$ python3 -q
>>> import numpy as np
>>> import numpy.linalg as la
>>> np.set_printoptions(suppress=True, linewidth=100)
>>> A = np.load("test6.npy")
>>> A
array([[9, 8, 4],
       [4, 9, 8],
       [8, 4, 9]])
>>> W1 = np.array([[1, 2, 2, -3], [-2, -3, 0, -3], [1, -1, 0, -1]])
>>> b = np.array([1, -1, 2, 1])
>>> hid = np.maximum(A @ W1 + b, 0)
>>> hid
array([[ 0,  0, 20,  0],
       [ 0,  0, 10,  0],
       [10,  0, 18,  0]])
>>> W2 = np.array([[0, -2], [0, 1], [0, -1], [-2, -3]])
>>> W1 @ W2
array([[ 6,  7],
       [ 6, 10],
       [ 2,  0]])
>>> (hid @ W2).round(6).argmax(axis=1)
array([0, 0, 0])
>>> left, s, Vh = la.svd(hid)
>>> V = Vh[:(s > 1e-8).sum()]
>>> rng = np.random.default_rng(113)
>>> x0 = hid[0] + -2 * hid[1] + rng.integers(2) * np.eye(4)[1]
>>> x0
array([0., 0., 0., 0.])
>>> la.matrix_rank(np.vstack([hid, x0]))
np.int64(2)
>>> round(float(la.norm(x0 - V.T @ V @ x0)), 3)
0.0
>>> np.round(np.diag(V.T @ V), 3)
array([1., 0., 1., 0.])
>>> out = A + rng.integers(-2, 3, (3, 1)) @ rng.integers(-2, 3, (1, 3))
>>> out
array([[ 7, 12,  4],
       [ 5,  7,  8],
       [ 6,  8,  9]])
>>> la.matrix_rank(out - A, tol=1e-8)
np.int64(1)
>>> np.abs(out - A).sum(axis=1)
array([6, 3, 6])
>>> np.round(la.svd(out - A, compute_uv=False), 3) + 0
array([6.708, 0.   , 0.   ])
>>> r0 = np.array([2, 1, 0])
>>> out = A + np.outer(r0, np.eye(3)[2])
>>> out
array([[9., 8., 6.],
       [4., 9., 9.],
       [8., 4., 9.]])
>>> round(float(la.det(out) / la.det(A)), 3), np.round(1 + la.solve(A, r0)[2], 3)
(0.81, np.float64(0.81))
>>> la.matrix_rank(out - A)
np.int64(1)
>>> q, V = la.qr(out[:, :1])[0], la.qr(out[:, 1:])[0]
>>> s = la.svd(q.T @ V, compute_uv=False)
>>> s.round(3)
array([0.911])
>>> (s > 0.9).sum()
np.int64(1)
>>> X = np.loadtxt("block12.csv", delimiter=",")
>>> X
array([[2., 0., 0., 3.],
       [2., 3., 3., 1.],
       [1., 1., 1., 2.],
       [0., 1., 1., 2.]])
>>> # columns 1 and 2 are equal
>>> r = la.matrix_rank(X)
>>> r
np.int64(3)
>>> null = la.svd(X)[2][r:].T
>>> np.round(null[:, 0] / null[np.abs(null[:, 0]).round(6).argmax(), 0], 3) + 0
array([ 0.,  1., -1.,  0.])
>>> np.allclose(X @ null, 0)
True
>>> np.round(null @ null.T, 3) + 0
array([[ 0. ,  0. ,  0. ,  0. ],
       [ 0. ,  0.5, -0.5,  0. ],
       [ 0. , -0.5,  0.5,  0. ],
       [ 0. ,  0. ,  0. ,  0. ]])
>>> null.shape
(4, 1)
